In [1]: import numpy as np

In [2]: from numpy import linalg as LA

In [3]: np.set_printoptions(precision=2, suppress=True, linewidth=160, legacy="1.25")

In [4]: def tidy(a):
   ...:     return np.round(a, 2) + 0
   ...: 

In [5]: K = np.load("sample6.npy")

In [6]: K
Out[6]: 
array([[  0,   0,   0,   0,  -3,  -3,  -1,  -3,  -5],
       [  5,   2,   4,   4,   1,  -3,  -2,  -4,   0],
       [  7,   7,   2,   6,   4,  -2,  -6,  -6,  -2],
       [  6,   3,  -3,   6,   5,  -5,  -5,  -3,  -6],
       [ 10,   3,  -8,   7,   4,  -1,  -3,   0,  -9],
       [ 10,   7,  -6,   5,   0,  -2,   2,  -5,  -8],
       [ 10,   8,  -4,   6,  -2,   0,   4,  -5,  -6],
       [ 10,   9,  -7,   7,  -4,  -3,   5,  -4,  -3],
       [ 13,  14,  -3,   9,   0,  -5,   5,  -4,   2],
       [ 17,  17,  -3,   4,   1,  -6,   5,   0,   7],
       [ 12,  13,   0,   6,  -4,  -6,   8,  -3,  12],
       [  8,  15,   1,   6,  -2,  -3,   5,  -6,  13],
       [ 11,  13,   6,   5,  -5,  -3,   8,  -6,  14],
       [  6,  16,   1,   9,  -5,  -4,   4,  -8,  18],
       [  1,  16,  -2,   4,   0,   1,   5,  -7,  14],
       [  3,  19,  -5,   5,  -2,   4,  10,  -9,  12],
       [  3,  16,  -3,   2,   1,   6,  11, -14,  11]])

In [7]: B = np.c_[K[:, :8] @ np.array([[3, 1, 1, 1, 1, 1, 2, 2],
   ...:     [0, 2, 0, 2, 2, 0, 1, 0],
   ...:     [0, 1, 2, 1, 0, 3, 1, 3],
   ...:     [2, 0, 2, 1, 2, 0, 1, 0],
   ...:     [3, 2, 1, 1, 2, 0, 3, 0],
   ...:     [0, 0, 3, 1, 2, 0, 0, 0],
   ...:     [0, 0, 3, 3, 0, 3, 3, 0],
   ...:     [0, 3, 2, 3, 0, 2, 2, 3]]), np.array([0, 1, 2, 2, 2, 0, 1, 1, 2, 2, 1, 0, 2, 2, 0, 1, 0])]

In [8]: B
Out[8]: 
array([[ -9, -15, -21, -18, -12,  -9, -18,  -9,   0],
       [ 26,   3,  -1,  -3,  13,   3,   9,  10,   1],
       [ 45,  13,  -9,  -5,  37, -17,  11,   2,   2],
       [ 45,  10, -19,  -9,  24, -24,  12,  -6,   2],
       [ 56,  16,   0,   9,  36, -23,  25,  -4,   2],
       [ 40,   3,  -2,  12,  30, -12,  22, -13,   0],
       [ 36,   3,  14,  23,  34,   0,  26,  -7,   1],
       [ 32,   1,   4,  24,  28,  -4,  24, -13,   1],
       [ 57,  26,  17,  45,  49,  11,  53,   5,   2],
       [ 62,  50,  17,  62,  49,  23,  70,  25,   2],
       [ 36,  21,  20,  49,  30,  30,  49,  15,   1],
       [ 30,  17,  14,  37,  40,  14,  35,   1,   0],
       [ 28,  15,  31,  46,  31,  41,  43,  22,   2],
       [ 21,   5,   5,  27,  38,   5,  19,  -9,   2],
       [ 11,  10,   9,  30,  43,  -4,  21, -25,   0],
       [ 13,   5,  25,  46,  55,   0,  31, -36,   1],
       [ 16,  -8,  25,  32,  53,  -1,  29, -45,   0]])

In [9]: LA.matrix_rank(B)
Out[9]: 9

In [10]: tidy(LA.norm(B - K @ LA.lstsq(K, B)[0], axis=0))
Out[10]: array([0.  , 0.  , 0.  , 0.  , 0.  , 0.  , 0.  , 0.  , 2.14])

In [11]: x = np.array([4, 4, 0, 1, 0, 6, 7, 6, 8])

In [12]: B @ x
Out[12]: array([-348,  262,  230,  131,  326,  188,  327,  230,  860, 1304,  898,  560,  913,  256,   87,  127,   -9])

In [13]: B @ np.ones(9)
Out[13]: array([-111.,   61.,   79.,   35.,  117.,   80.,  130.,   97.,  265.,  360.,  251.,  188.,  259.,  113.,   95.,  140.,  101.])

In [14]: B @ (2 * x)
Out[14]: array([-696,  524,  460,  262,  652,  376,  654,  460, 1720, 2608, 1796, 1120, 1826,  512,  174,  254,  -18])

In [15]: LA.norm(B @ x) <= LA.norm(B, 2) * LA.norm(x) + 1e-9
Out[15]: True

In [16]: (B * x).sum(axis=1)
Out[16]: array([-348,  262,  230,  131,  326,  188,  327,  230,  860, 1304,  898,  560,  913,  256,   87,  127,   -9])

In [17]: np.sign((B @ x).round(6))
Out[17]: array([-1,  1,  1,  1,  1,  1,  1,  1,  1,  1,  1,  1,  1,  1,  1,  1, -1])

In [18]: K[15] @ K[0]
Out[18]: -49

In [19]: tidy(LA.norm(K, axis=0))
Out[19]: array([36.77, 49.42, 16.97, 23.81, 12.77, 15.65, 24.19, 24.96, 40.02])

In [20]: tidy(LA.norm(K) ** 2 / LA.norm(K, 2) ** 2)
Out[20]: 1.42

In [21]: tidy(LA.norm(K, 1)), tidy(LA.norm(K, np.inf))
Out[21]: (178.0, 71.0)

In [22]: m1 = np.load("layer13.npy")

In [23]: m1
Out[23]: 
array([[ 3,  1,  2, -3, -2, -2,  0,  1,  2],
       [ 1,  3,  1,  2, -3, -2, -2,  0,  1],
       [ 2,  1,  3,  1,  2, -3, -2, -2,  0],
       [-3,  2,  1,  3,  1,  2, -3, -2, -2],
       [-2, -3,  2,  1,  3,  1,  2, -3, -2],
       [-2, -2, -3,  2,  1,  3,  1,  2, -3],
       [ 0, -2, -2, -3,  2,  1,  3,  1,  2],
       [ 1,  0, -2, -2, -3,  2,  1,  3,  1],
       [ 2,  1,  0, -2, -2, -3,  2,  1,  3]])

In [24]: # symmetric

In [25]: B = m1 / LA.norm(m1, axis=1, keepdims=True)

In [26]: cov = B @ B.T

In [27]: tidy(np.degrees(np.arccos(np.clip(cov[7, 8], -1, 1))))
Out[27]: 66.03

In [28]: tidy(LA.norm(B, axis=1))
Out[28]: array([1., 1., 1., 1., 1., 1., 1., 1., 1.])

In [29]: tidy(np.abs(LA.eigvals(m1)).max())
Out[29]: 12.23

In [30]: LA.matrix_power(m1, 4)
Out[30]: 
array([[ 4869,  2444,  1137, -3866, -3929, -4434,   373,  1876,  4729],
       [ 2444,  3368,  2106,    40, -2702, -3236, -2382,  -176,  1876],
       [ 1137,  2106,  3361,  1220,    75, -2940, -2375, -2382,   373],
       [-3866,    40,  1220,  5272,  2994,  2140, -2940, -3236, -4434],
       [-3929, -2702,    75,  2994,  4677,  2994,    75, -2702, -3929],
       [-4434, -3236, -2940,  2140,  2994,  5272,  1220,    40, -3866],
       [  373, -2382, -2375, -2940,    75,  1220,  3361,  2106,  1137],
       [ 1876,  -176, -2382, -3236, -2702,    40,  2106,  3368,  2444],
       [ 4729,  1876,   373, -4434, -3929, -3866,  1137,  2444,  4869]])

In [31]: np.allclose(m1, m1.T)
Out[31]: True

In [32]: m1 @ m1
Out[32]: 
array([[ 36,  14,  10, -26, -23, -32,   2,  12,  30],
       [ 14,  33,  14,   7, -24, -21, -26,  -1,  12],
       [ 10,  14,  36,   8,   5, -26, -18, -26,   2],
       [-26,   7,   8,  45,  14,  11, -26, -21, -32],
       [-23, -24,   5,  14,  45,  14,   5, -24, -23],
       [-32, -21, -26,  11,  14,  45,   8,   7, -26],
       [  2, -26, -18, -26,   5,   8,  36,  14,  10],
       [ 12,  -1, -26, -21, -24,   7,  14,  33,  14],
       [ 30,  12,   2, -32, -23, -26,  10,  14,  36]])

In [33]: np.trace(m1)
Out[33]: 27

In [34]: tidy(LA.det(m1))
Out[34]: 3040.0
